In [1]: import numpy as np

In [2]: import numpy.linalg as la

In [3]: np.set_printoptions(precision=2, suppress=True, linewidth=120, floatmode="fixed")

In [4]: E = np.load("case17.npy")

In [5]: E
Out[5]: 
array([[-1,  0,  4,  0,  0],
       [ 0, -3,  0, -3,  3],
       [ 4,  0,  1,  0,  0],
       [ 0, -4,  0, -3,  0],
       [ 0, -1,  0,  4, -5]])

In [6]: x = np.array([3, -2, 0, 0, 0])

In [7]: h = np.maximum(E @ x, 0)

In [8]: np.tanh(E @ x)
Out[8]: array([-1.00,  1.00,  1.00,  1.00,  0.96])

In [9]: np.flatnonzero(h > 1e-9)
Out[9]: array([1, 2, 3, 4])

In [10]: E * (h > 1e-9)[:, None]
Out[10]: 
array([[ 0,  0,  0,  0,  0],
       [ 0, -3,  0, -3,  3],
       [ 4,  0,  1,  0,  0],
       [ 0, -4,  0, -3,  0],
       [ 0, -1,  0,  4, -5]])

In [11]: E.T @ h
Out[11]: array([ 48, -52,  12, -34,   8])

In [12]: print(np.maximum(E @ (3 * x), 0))
[ 0 18 36 24  6]

In [13]: P = np.triu(np.array([[-2, 1, 0, 5, 2],
    ...:     [0, 1, 1, 4, 1],
    ...:     [-5, 3, -3, -4, 4],
    ...:     [2, 0, 2, 4, 4],
    ...:     [3, 5, -2, -1, -1]]), 1) + np.eye(5)

In [14]: A2 = P @ E @ la.inv(P)

In [15]: np.poly(A2)
Out[15]: array([   1.00,   11.00,   13.00, -145.00, -510.00, -714.00])

In [16]: P @ E - E @ P
Out[16]: 
array([[  0.00, -24.00,   0.00,  11.00, -21.00],
       [  4.00, -17.00,   4.00,   4.00,  10.00],
       [  0.00,   8.00,   0.00,  12.00, -32.00],
       [  0.00,  -4.00,   4.00,  32.00,  -4.00],
       [  0.00,   0.00,   1.00,   4.00, -15.00]])

In [17]: print(la.matrix_rank(A2))
5
